In [1]: import numpy as np

In [2]: np.set_printoptions(precision=3, suppress=True, linewidth=140)

In [3]: feats = np.array([[-3.3, -1.6, -0.2, 1.2, 0.0], [-0.3, 0.8, 0.7, -0.7, 1.8]])

In [4]: out = feats / np.sqrt((feats ** 2).mean(axis=1, keepdims=True))

In [5]: print(np.linalg.norm(out, axis=1))
[2.236 2.236]

In [6]: print(np.linalg.matrix_rank(feats - feats.mean(axis=1, keepdims=True)))
2

In [7]: print(out[1])
[-0.302  0.804  0.704 -0.704  1.809]

In [8]: print(feats - feats.mean(axis=1, keepdims=True))
[[-2.52 -0.82  0.58  1.98  0.78]
 [-0.76  0.34  0.24 -1.16  1.34]]

In [9]: arr = np.load("sample10.npy")

In [10]: print(arr)
[[ -5   4  -1]
 [-10   8  -2]
 [ 15 -12   3]]

In [11]: out = np.array([[3, 3], [3, 1], [-1, -2]])

In [12]: print(np.vstack([arr, out.T]).shape)
(5, 3)

In [13]: print(np.linalg.matrix_rank(np.vstack([arr, out.T])))
3

In [14]: print(np.einsum("ik,kj->ji", arr, out))
[[ -2  -4   6]
 [ -9 -18  27]]

In [15]: print(np.einsum("ij,ij->i", arr, arr))
[ 42 168 378]

In [16]: print(arr @ out)
[[ -2  -9]
 [ -4 -18]
 [  6  27]]

In [17]: print(np.einsum("ij->j", arr))
[0 0 0]

In [18]: np.einsum("ij,ij->", arr, out)
ValueError: operands could not be broadcast together with remapped shapes [original->remapped]: (3,3)->(3,3) (3,2)->(3,2) 


In [19]: left, sv, VT = np.linalg.svd(arr)

In [20]: print(np.argmax(sv[:-1] / (sv[1:] + 1e-6)) + 1)
1

In [21]: print(sv.round(3) + 0)
[24.249  0.     0.   ]

In [22]: out = left[:, :1] @ np.diag(sv[:1]) @ VT[:1]

In [23]: print(np.linalg.matrix_rank(out))
1

In [24]: print(np.round(np.linalg.norm(arr - out) / np.linalg.norm(arr), 3))
0.0

In [25]: print(np.round(np.abs(arr - out).max(), 3))
0.0

In [26]: print(out)
[[ -5.   4.  -1.]
 [-10.   8.  -2.]
 [ 15. -12.   3.]]

In [27]: print(round(np.linalg.norm(arr - out, 2), 3), round(sv[1], 3))
0.0 0.0

In [28]: print(np.linalg.lstsq(arr[:-1].T, arr[-1])[2])
1

In [29]: print(round(float(np.trace(np.linalg.pinv(arr) @ arr)), 3))
1.0

In [30]: print(np.allclose(arr[:-1].T @ np.linalg.lstsq(arr[:-1].T, arr[-1])[0], arr[-1]))
True

In [31]: rng = np.random.default_rng(10)

In [32]: labels = rng.permutation(3)

In [33]: print(labels)
[2 1 0]

In [34]: out = arr[labels][:, labels]

In [35]: print(np.round(np.sort(np.abs(np.linalg.eigvals(out))), 3) + 0)
[0. 0. 6.]

In [36]: print(np.trace(out))
6

In [37]: print(np.allclose(out, arr))
False

In [38]: print(out)
[[  3 -12  15]
 [ -2   8 -10]
 [ -1   4  -5]]

In [39]: left, sv, VT = np.linalg.svd(out)

In [40]: vecs = VT[:(sv > 1e-8).sum()]

In [41]: x0 = out[1] + -3 * out[0] + rng.integers(2) * np.eye(3)[1]

In [42]: print(x0)
[-11.  44. -55.]

In [43]: print(round(float(np.linalg.norm(x0 - vecs.T @ vecs @ x0)), 3))
0.0

In [44]: A = np.loadtxt("run3.csv", delimiter=",")

In [45]: print(A)
[[0. 2. 2. 3. 0. 2.]
 [0. 0. 3. 1. 1. 1.]
 [0. 0. 0. 1. 1. 1.]
 [0. 0. 0. 0. 2. 3.]
 [0. 0. 0. 0. 0. 3.]
 [0. 0. 0. 0. 0. 0.]]

In [46]: left, sv, VT = np.linalg.svd(A)

In [47]: print(sv)
[6.1   3.671 2.244 1.423 0.504 0.   ]

In [48]: print(np.argmax(sv[:-1] / (sv[1:] + 1e-6)) + 1)
5

In [49]: out = left[:, :5] @ np.diag(sv[:5]) @ VT[:5]

In [50]: print(np.round(np.linalg.norm(A - out) / np.linalg.norm(A), 3))
0.0

In [51]: print(np.round(np.abs(A - out).max(), 3))
0.0

In [52]: print(np.round(np.linalg.norm(A - out, 2), 3), sv[5])
0.0 0.0

In [53]: print(np.round(np.linalg.norm(feats) ** 2 / np.linalg.norm(feats, 2) ** 2, 3))
1.318

In [54]: print(round(float(np.linalg.norm(feats, 2)), 3))
3.884

In [55]: print(np.linalg.norm(feats, axis=1))
[3.864 2.225]

In [56]: print(np.round(np.linalg.norm(feats[1] - feats[0]), 3))
4.735

In [57]: print(np.round(np.linalg.norm(feats, 1), 3), round(float(np.linalg.norm(feats, np.inf)), 3))
3.6 6.3

In [58]: print(round(float(np.linalg.norm(feats[1], 1)), 3), round(float(np.linalg.norm(feats[1], np.inf)), 3))
4.3 1.8

In [59]: left, sv, VT = np.linalg.svd(A)

In [60]: vecs = VT[:(sv > 1e-8).sum()]

In [61]: x0 = A[5] + -3 * A[2] + rng.integers(2) * np.eye(6)[4]

In [62]: print(x0)
[ 0.  0.  0. -3. -3. -3.]

In [63]: print(np.round(vecs.T @ vecs, 3) + 0)
[[0. 0. 0. 0. 0. 0.]
 [0. 1. 0. 0. 0. 0.]
 [0. 0. 1. 0. 0. 0.]
 [0. 0. 0. 1. 0. 0.]
 [0. 0. 0. 0. 1. 0.]
 [0. 0. 0. 0. 0. 1.]]

In [64]: print(np.linalg.matrix_rank(np.vstack([A, x0])))
5

In [65]: print(np.round(np.linalg.norm(x0 - vecs.T @ vecs @ x0), 3))
0.0

In [66]: print(np.diag(vecs.T @ vecs))
[0. 1. 1. 1. 1. 1.]
